$ ipython --no-banner

In [1]: import numpy as np

In [2]: from numpy import linalg as LA

In [3]: np.set_printoptions(suppress=True, linewidth=120)

In [4]: rng = np.random.default_rng(7)

In [5]: K = np.eye(9, dtype=int)[rng.permutation(9)] * np.array([1, -2, -2, 0, -2, 0, 0, 2, 0])

In [6]: K
Out[6]: 
array([[ 0,  0,  0,  0,  0,  0,  0,  0,  0],
       [ 1,  0,  0,  0,  0,  0,  0,  0,  0],
       [ 0,  0,  0,  0,  0,  0,  0,  2,  0],
       [ 0, -2,  0,  0,  0,  0,  0,  0,  0],
       [ 0,  0,  0,  0,  0,  0,  0,  0,  0],
       [ 0,  0,  0,  0,  0,  0,  0,  0,  0],
       [ 0,  0, -2,  0,  0,  0,  0,  0,  0],
       [ 0,  0,  0,  0, -2,  0,  0,  0,  0],
       [ 0,  0,  0,  0,  0,  0,  0,  0,  0]])

In [7]: z = rng.permutation(9)

In [8]: z
Out[8]: array([3, 2, 8, 4, 1, 5, 6, 0, 7])

In [9]: other = K[z][:, z]

In [10]: np.trace(other)
Out[10]: np.int64(0)

In [11]: np.diag(other)
Out[11]: array([0, 0, 0, 0, 0, 0, 0, 0, 0])

In [12]: np.round(np.sort(np.abs(LA.eigvals(other))), 2)
Out[12]: array([0., 0., 0., 0., 0., 0., 0., 0., 0.])

In [13]: left, s, Vt = LA.svd(K)

In [14]: V = Vt[:(s > 1e-8).sum()]

In [15]: vec = K[3] + -3 * K[4] + rng.integers(2) * np.eye(9)[6]

In [16]: vec
Out[16]: array([ 0., -2.,  0.,  0.,  0.,  0.,  0.,  0.,  0.])

In [17]: np.diag(V.T @ V)
Out[17]: array([1., 1., 1., 0., 1., 0., 0., 1., 0.])

In [18]: V.T @ V
Out[18]: 
array([[1., 0., 0., 0., 0., 0., 0., 0., 0.],
       [0., 1., 0., 0., 0., 0., 0., 0., 0.],
       [0., 0., 1., 0., 0., 0., 0., 0., 0.],
       [0., 0., 0., 0., 0., 0., 0., 0., 0.],
       [0., 0., 0., 0., 1., 0., 0., 0., 0.],
       [0., 0., 0., 0., 0., 0., 0., 0., 0.],
       [0., 0., 0., 0., 0., 0., 0., 0., 0.],
       [0., 0., 0., 0., 0., 0., 0., 1., 0.],
       [0., 0., 0., 0., 0., 0., 0., 0., 0.]])

In [19]: round(LA.norm(vec - V.T @ V @ vec), 2)
Out[19]: np.float64(0.0)
